% ipython --no-banner

In [1]: import numpy as np

In [2]: from numpy import linalg as LA

In [3]: np.set_printoptions(precision=2, suppress=True, linewidth=100, floatmode="fixed")

In [4]: def tidy(a):
   ...:     return np.round(a, 2) + 0
   ...: 

In [5]: W0 = np.load("sample18.npy")

In [6]: W0
Out[6]: 
array([[-1.00, -0.03,  0.03],
       [-0.95, -0.12,  0.04],
       [-0.92,  0.03,  0.05],
       [-0.99,  0.03,  0.04],
       [-0.95,  0.08, -0.01],
       [-1.02, -0.07,  0.06],
       [-1.06,  0.03, -0.03],
       [-0.95,  0.00,  0.00],
       [ 2.04,  1.99,  2.98],
       [ 1.96,  1.97,  3.01],
       [ 2.06,  2.02,  2.99],
       [ 2.02,  1.99,  2.99],
       [ 1.96,  2.09,  3.03],
       [ 1.92,  1.93,  3.07],
       [ 1.84,  1.96,  2.97],
       [ 2.07,  2.05,  2.99]])

In [7]: np.argsort(-LA.norm(W0, axis=0).round(6), kind="stable")[:3]
Out[7]: array([2, 0, 1])

In [8]: LA.matrix_rank(W0, rtol=0.1)
Out[8]: np.int64(2)

In [9]: LA.cond(W0) > 100
Out[9]: np.False_

In [10]: rng = np.random.default_rng(36625)

In [11]: mat = np.array([[-2, 5, 5, 2, 4], [-5, 0, 3, 3, -5], [-1, -5, -5, 5, -2]]) * (rng.random((3, 5)) < 0.3)

In [12]: mat
Out[12]: 
array([[-2,  0,  5,  2,  0],
       [ 0,  0,  0,  0,  0],
       [-1,  0,  0,  0,  0]])

In [13]: x = np.array([1, 1, 3, -2, -3])

In [14]: mat @ (2 * x)
Out[14]: array([18,  0, -2])

In [15]: np.sign((mat @ x).round(6))
Out[15]: array([ 1,  0, -1])

In [16]: mat @ np.ones(5)
Out[16]: array([ 5.00,  0.00, -1.00])

In [17]: J = np.array([[35.0, 12.0, -42.0, -12.0],
    ...:     [12.0, 3.0, -14.0, -4.0],
    ...:     [-42.0, -14.0, 48.0, 14.0],
    ...:     [-12.0, -4.0, 14.0, 3.0]])

In [18]: Uu, s, Vt = LA.svd(W0)

In [19]: np.argmax(s[:-1] / (s[1:] + 1e-6)) + 1
Out[19]: np.int64(2)

In [20]: M2 = Uu[:, :2] @ np.diag(s[:2]) @ Vt[:2]

In [21]: LA.matrix_rank(W0, rtol=0.05)
Out[21]: np.int64(2)

In [22]: Uu, s, Vt = LA.svd(J)

In [23]: tidy(s)
Out[23]: array([92.00,  1.00,  1.00,  1.00])

In [24]: M2 = Uu[:, :1] @ np.diag(s[:1]) @ Vt[:1]

In [25]: tidy(LA.norm(J - M2) / LA.norm(J))
Out[25]: np.float64(0.02)

In [26]: tidy(M2)
Out[26]: 
array([[ 35.61,  11.87, -41.55, -11.87],
       [ 11.87,   3.96, -13.85,  -3.96],
       [-41.55, -13.85,  48.47,  13.85],
       [-11.87,  -3.96,  13.85,   3.96]])

In [27]: LA.matrix_rank(M2)
Out[27]: np.int64(1)

In [28]: M2 = LA.inv(J)

In [29]: (np.abs(M2) > 1e-9).astype(int)
Out[29]: 
array([[1, 1, 1, 1],
       [1, 1, 1, 1],
       [1, 1, 1, 1],
       [1, 1, 1, 1]])

In [30]: tidy(LA.det(J) * M2)
Out[30]: 
array([[ 56.00, -12.00,  42.00,  12.00],
       [-12.00,  88.00,  14.00,   4.00],
       [ 42.00,  14.00,  43.00, -14.00],
       [ 12.00,   4.00, -14.00,  88.00]])

In [31]: tidy(LA.det(J) * LA.det(M2))
Out[31]: np.float64(1.0)

In [32]: tidy(np.abs(LA.svd(J)[2][-1]))
Out[32]: array([0.78, 0.16, 0.58, 0.16])

In [33]: [round(float(x), 2) for x in LA.svd(J, compute_uv=False)[:3]]
Out[33]: [92.0, 1.0, 1.0]

In [34]: tidy(LA.norm(J, "nuc"))
Out[34]: np.float64(95.0)

In [35]: tidy(LA.norm(J, axis=0))
Out[35]: array([57.25, 19.10, 66.78, 19.10])

In [36]: tidy(LA.norm(J[0], 1)), tidy(LA.norm(J[0], np.inf))
Out[36]: (np.float64(101.0), np.float64(42.0))

In [37]: tidy(LA.norm(J) ** 2 / LA.norm(J, 2) ** 2)
Out[37]: np.float64(1.0)

In [38]: O, _ = LA.qr(np.array([[2.1, 0.7, -0.1, -0.4, -0.6, -0.7],
    ...:     [-2.1, 0.2, 1.3, 0.3, -0.1, -0.1],
    ...:     [0.0, 0.8, 0.9, 0.2, 1.6, -0.3],
    ...:     [-1.3, 1.4, 0.1, 0.6, -0.7, 0.2],
    ...:     [-0.6, 0.2, 0.2, -0.7, 1.0, -1.2],
    ...:     [0.8, 0.2, -0.4, 0.2, -0.7, -0.6]]))

In [39]: V, _ = LA.qr(np.array([[-1.3, -0.6, -0.9, -0.9],
    ...:     [-0.2, -1.5, -1.1, -1.1],
    ...:     [-0.5, 0.3, -0.1, -1.1],
    ...:     [1.0, 1.3, -1.3, -0.4]]))

In [40]: s = 5 * 0.9 ** np.arange(4)

In [41]: A = O[:, :4] * s @ V[:4]

In [42]: tidy(A)
Out[42]: 
array([[ 3.37,  0.84,  1.93,  0.37],
       [-1.86, -0.14, -0.95,  3.16],
       [ 0.56,  0.49,  1.63,  2.61],
       [-1.87,  3.90,  0.77, -0.03],
       [ 1.29,  1.68, -2.69,  0.55],
       [ 0.18,  0.23,  1.51, -0.96]])

In [43]: tidy(np.trace(LA.pinv(mat) @ mat))
Out[43]: np.float64(2.0)

In [44]: np.abs(np.diag(LA.qr(mat)[1])) > 1e-9
Out[44]: array([ True, False,  True])

In [45]: np.allclose(mat[:-1].T @ LA.lstsq(mat[:-1].T, mat[-1])[0], mat[-1])
Out[45]: False

In [46]: x = np.array([-1, 3, 2, 1])

In [47]: y = A @ x

In [48]: coef, lr = np.zeros(4), 1 / LA.norm(A, 2) ** 2

In [49]: for i in range(5):
    ...:     coef -= lr * A.T @ (A @ coef - y)
    ...:     if i % 1 == 0: print(i, round(LA.norm(A @ coef - y), 2))
    ...: 
0 3.59
1 1.03
2 0.41
3 0.18
4 0.08

In [50]: tidy(coef)
Out[50]: array([-0.99,  3.01,  1.98,  1.00])

In [51]: tidy(LA.cond(A))
Out[51]: np.float64(1.37)

In [52]: x = np.array([2, -1, 2, -1])

In [53]: y = A @ x

In [54]: tidy(LA.solve(A.T @ A, A.T @ y))
Out[54]: array([ 2.00, -1.00,  2.00, -1.00])

In [55]: y = y + 0.1 * rng.normal(size=6)

In [56]: tidy(y)
Out[56]: array([ 9.35, -8.75,  1.33, -6.00, -5.01,  4.13])

In [57]: coef, *_ = LA.lstsq(A, y)

In [58]: tidy(A.T @ (y - A @ coef))
Out[58]: array([0.00, 0.00, 0.00, 0.00])

In [59]: K = np.load("w.npy")

In [60]: K
Out[60]: 
array([[ 1,  0,  0,  0],
       [-2,  1,  0,  0],
       [ 0,  1,  1,  0],
       [-2,  2, -2,  1]])

In [61]: # triangular

In [62]: def softmax(z):
    ...:     e = np.exp(z - z.max(axis=-1, keepdims=True))
    ...:     return e / e.sum(axis=-1, keepdims=True)
    ...: 

In [63]: tidy(softmax(K).sum(axis=1))
Out[63]: array([1.00, 1.00, 1.00, 1.00])

In [64]: tidy(softmax(K[3]))
Out[64]: array([0.01, 0.71, 0.01, 0.26])

In [65]: S = K @ K.T / np.sqrt(4)

In [66]: tidy(softmax(S))
Out[66]: 
array([[0.49, 0.11, 0.30, 0.11],
       [0.01, 0.36, 0.05, 0.59],
       [0.16, 0.26, 0.43, 0.16],
       [0.00, 0.03, 0.00, 0.97]])

In [67]: softmax(S).round(6).argmax(axis=1)
Out[67]: array([0, 3, 2, 3])

In [68]: E = rng.normal(size=(31, 3))

In [69]: E = 10 * E / LA.norm(E, axis=1, keepdims=True)

In [70]: tidy(E)
Out[70]: 
array([[ 0.41,  9.93, -1.07],
       [ 2.24,  9.73, -0.58],
       [ 6.65,  7.36, -1.28],
       [-0.50, -7.62,  6.46],
       [ 8.60, -4.46,  2.48],
       [-3.38, -3.67,  8.67],
       [-2.74,  7.88,  5.52],
       [-4.97, -3.87, -7.77],
       [-0.04,  7.88, -6.15],
       [ 8.37, -4.65, -2.89],
       [-1.23, -2.46,  9.61],
       [ 4.86, -3.66, -7.94],
       [-5.04,  6.82, -5.29],
       [ 7.35, -3.50,  5.81],
       [ 4.03, -6.26, -6.68],
       [-1.17, -9.89, -0.87],
       [ 1.59,  3.97,  9.04],
       [ 5.31,  7.06, -4.68],
       [-8.74,  1.33, -4.67],
       [ 5.48, -2.20,  8.07],
       [ 7.73, -5.34, -3.44],
       [-2.91, -8.90,  3.50],
       [ 3.53,  3.74, -8.57],
       [ 3.51,  9.35,  0.53],
       [ 9.47,  1.50,  2.83],
       [-6.59, -3.87,  6.45],
       [-0.09, -5.63,  8.27],
       [-6.24,  0.84,  7.77],
       [-4.37, -6.43,  6.29],
       [ 6.00,  7.90, -1.22],
       [ 4.21, -0.46,  9.06]])

In [71]: hat = E @ LA.solve(E.T @ E, E.T)

In [72]: tidy(np.trace(hat))
Out[72]: np.float64(3.0)

In [73]: tidy(hat @ E[:, 2])
Out[73]: 
array([-1.07, -0.58, -1.28,  6.46,  2.48,  8.67,  5.52, -7.77, -6.15, -2.89,  9.61, -7.94, -5.29,
        5.81, -6.68, -0.87,  9.04, -4.68, -4.67,  8.07, -3.44,  3.50, -8.57,  0.53,  2.83,  6.45,
        8.27,  7.77,  6.29, -1.22,  9.06])

In [74]: LA.matrix_rank(np.eye(31) - hat)
Out[74]: np.int64(28)

In [75]: tidy(np.diag(hat))
Out[75]: 
array([0.09, 0.09, 0.09, 0.07, 0.12, 0.08, 0.11, 0.12, 0.07, 0.12, 0.08, 0.11, 0.09, 0.11, 0.11,
       0.09, 0.11, 0.08, 0.12, 0.10, 0.12, 0.08, 0.08, 0.09, 0.12, 0.09, 0.07, 0.10, 0.07, 0.09,
       0.10])

In [76]: tidy(LA.eigvalsh(hat))
Out[76]: 
array([0.00, 0.00, 0.00, 0.00, 0.00, 0.00, 0.00, 0.00, 0.00, 0.00, 0.00, 0.00, 0.00, 0.00, 0.00,
       0.00, 0.00, 0.00, 0.00, 0.00, 0.00, 0.00, 0.00, 0.00, 0.00, 0.00, 0.00, 0.00, 1.00, 1.00,
       1.00])

In [77]: r0 = np.array([-7, -3, -1])

In [78]: X = np.array([np.roll(r0, i) for i in range(3)])

In [79]: X
Out[79]: 
array([[-7, -3, -1],
       [-1, -7, -3],
       [-3, -1, -7]])

In [80]: r0 = np.array([-6, -8, -1])

In [81]: M2 = X + np.outer(r0, np.eye(3)[2])

In [82]: LA.matrix_rank(LA.inv(M2) - LA.inv(X), tol=1e-8)
Out[82]: np.int64(1)

In [83]: tidy(LA.det(M2) / LA.det(X)), tidy(1 + LA.solve(X, r0)[2])
Out[83]: (np.float64(0.81), np.float64(0.81))

In [84]: LA.matrix_rank(M2 - X)
Out[84]: np.int64(1)

In [85]: z = rng.permutation(3)

In [86]: z
Out[86]: array([2, 0, 1])

In [87]: M2 = X[z][:, z]

In [88]: M2
Out[88]: 
array([[-7, -3, -1],
       [-1, -7, -3],
       [-3, -1, -7]])

In [89]: x = np.array([-1, -1, -1])

In [90]: y = X @ x

In [91]: coef, lr = np.zeros(3), 1 / LA.norm(X, 2) ** 2

In [92]: for i in range(50):
    ...:     coef -= lr * X.T @ (X @ coef - y)
    ...:     if i % 10 == 0: print(i, round(LA.norm(X @ coef - y), 2))
    ...: 
0 0.0
10 0.0
20 0.0
30 0.0
40 0.0

In [93]: coef
Out[93]: array([-1.00, -1.00, -1.00])

In [94]: tidy(LA.cond(X))
Out[94]: np.float64(2.08)

In [95]: m1 = np.loadtxt("run1.csv", delimiter=",")

In [96]: tidy(m1)
Out[96]: 
array([[ 0.64, -5.44,  8.17,  1.78],
       [ 2.51, -4.99,  8.28, -0.47],
       [ 6.36, -1.00,  4.05, -6.49],
       [-0.86,  5.41, -8.22, -1.53],
       [ 5.53,  3.07, -2.21, -7.43],
       [-0.01,  5.49, -7.99, -2.48],
       [-6.48, -0.80, -1.49,  7.43],
       [ 5.02, -3.35,  6.92, -3.96],
       [ 3.99,  4.46, -4.85, -6.38],
       [-3.74,  4.38, -7.91,  2.08],
       [-4.35,  3.95, -7.53,  2.95],
       [ 0.03, -5.49,  7.99,  2.46],
       [ 4.85,  3.81, -3.56, -7.02],
       [ 6.21,  1.85, -0.15, -7.62],
       [ 6.49,  0.67,  1.68, -7.39],
       [-0.57,  5.45, -8.16, -1.85],
       [-1.96, -5.29,  6.90,  4.54],
       [ 5.33,  3.32, -2.64, -7.32],
       [-6.51,  0.08, -2.77,  7.07],
       [ 6.28,  1.64,  0.18, -7.60],
       [ 3.81, -4.34,  7.87, -2.19],
       [-6.49, -0.73, -1.59,  7.41],
       [ 2.82,  5.03, -6.17, -5.36],
       [ 6.19,  1.89, -0.22, -7.62],
       [-6.23,  1.42, -4.61,  6.15],
       [ 2.01, -5.16,  8.33,  0.15],
       [-5.76,  2.40, -5.85,  5.19]])

In [97]: z = m1[:, 2] > np.median(m1[:, 2])

In [98]: r0 = m1[z].mean(axis=0) - m1[~z].mean(axis=0)

In [99]: ((m1 - m1.mean(axis=0)) @ r0 > 0).astype(int)
Out[99]: array([1, 1, 1, 0, 0, 0, 0, 1, 0, 0, 0, 1, 0, 1, 1, 0, 1, 0, 0, 1, 1, 0, 0, 1, 0, 1, 0])

In [100]: tidy((((m1 - m1.mean(axis=0)) @ r0 > 0) == z).mean())
Out[100]: np.float64(0.96)

In [101]: np.argsort(-np.abs(r0).round(6), kind="stable")
Out[101]: array([2, 1, 0, 3])

In [102]: gram = np.cov(m1, rowvar=False)

In [103]: np.argsort(-m1.std(axis=0).round(6), kind="stable")
Out[103]: array([2, 3, 0, 1])

In [104]: tidy(np.median(m1, axis=0))
Out[104]: array([ 2.01,  1.64, -1.59, -1.85])

In [105]: C = m1[[26, 25]].astype(float)

In [106]: for _ in range(3):
     ...:     z = LA.norm(m1[:, None] - C, axis=-1).argmin(axis=1)
     ...:     C = np.array([m1[z == j].mean(axis=0) for j in range(2)])
     ...: 

In [107]: z
Out[107]: array([1, 1, 1, 0, 1, 0, 0, 1, 1, 0, 0, 1, 1, 1, 1, 0, 1, 1, 0, 1, 1, 0, 0, 1, 0, 1, 0])

In [108]: np.abs(C[1] - C[0]).argmax()
Out[108]: np.int64(2)

In [109]: np.bincount(z)
Out[109]: array([11, 16])

In [110]: tidy(C[1] - C[0])
Out[110]: array([ 7.43, -3.81,  8.58, -6.37])
